$ ipython --no-banner

In [1]: import numpy as np

In [2]: np.set_printoptions(suppress=True, linewidth=200)

In [3]: F = np.array([[4.0, 0.0, 0.0, 0.0, 0.0, 0.0, 3.0],
   ...:     [0.0, 4.0, 3.0, 0.0, 3.0, 3.0, 0.0],
   ...:     [0.0, 3.0, 4.0, 0.0, 3.0, 3.0, 0.0],
   ...:     [0.0, 0.0, 0.0, 4.0, 0.0, 0.0, 0.0],
   ...:     [0.0, 3.0, 3.0, 0.0, 4.0, 3.0, 0.0],
   ...:     [0.0, 3.0, 3.0, 0.0, 3.0, 4.0, 0.0],
   ...:     [3.0, 0.0, 0.0, 0.0, 0.0, 0.0, 4.0]])

In [4]: (F + F.T) / 2
Out[4]: 
array([[4., 0., 0., 0., 0., 0., 3.],
       [0., 4., 3., 0., 3., 3., 0.],
       [0., 3., 4., 0., 3., 3., 0.],
       [0., 0., 0., 4., 0., 0., 0.],
       [0., 3., 3., 0., 4., 3., 0.],
       [0., 3., 3., 0., 3., 4., 0.],
       [3., 0., 0., 0., 0., 0., 4.]])

In [5]: np.round(np.sort(np.abs(np.linalg.eigvals(F))), 3)
Out[5]: array([ 1.,  1.,  1.,  1.,  4.,  7., 13.])

In [6]: round(np.linalg.det(F), 3)
Out[6]: np.float64(364.0)

In [7]: np.allclose(F @ F.T, F.T @ F)
Out[7]: True

In [8]: np.round(np.linalg.matrix_power(F, 2), 3)
Out[8]: 
array([[25.,  0.,  0.,  0.,  0.,  0., 24.],
       [ 0., 43., 42.,  0., 42., 42.,  0.],
       [ 0., 42., 43.,  0., 42., 42.,  0.],
       [ 0.,  0.,  0., 16.,  0.,  0.,  0.],
       [ 0., 42., 42.,  0., 43., 42.,  0.],
       [ 0., 42., 42.,  0., 42., 43.,  0.],
       [24.,  0.,  0.,  0.,  0.,  0., 25.]])

In [9]: np.linalg.determinant(F)
Traceback (most recent call last):
  Cell In[9], line 1
    np.linalg.determinant(F)
AttributeError: module 'numpy.linalg' has no attribute 'determinant'


In [10]: np.allclose(F, F.T)
Out[10]: True

In [11]: round(np.abs(np.linalg.eigvals(F)).max(), 3)
Out[11]: np.float64(13.0)
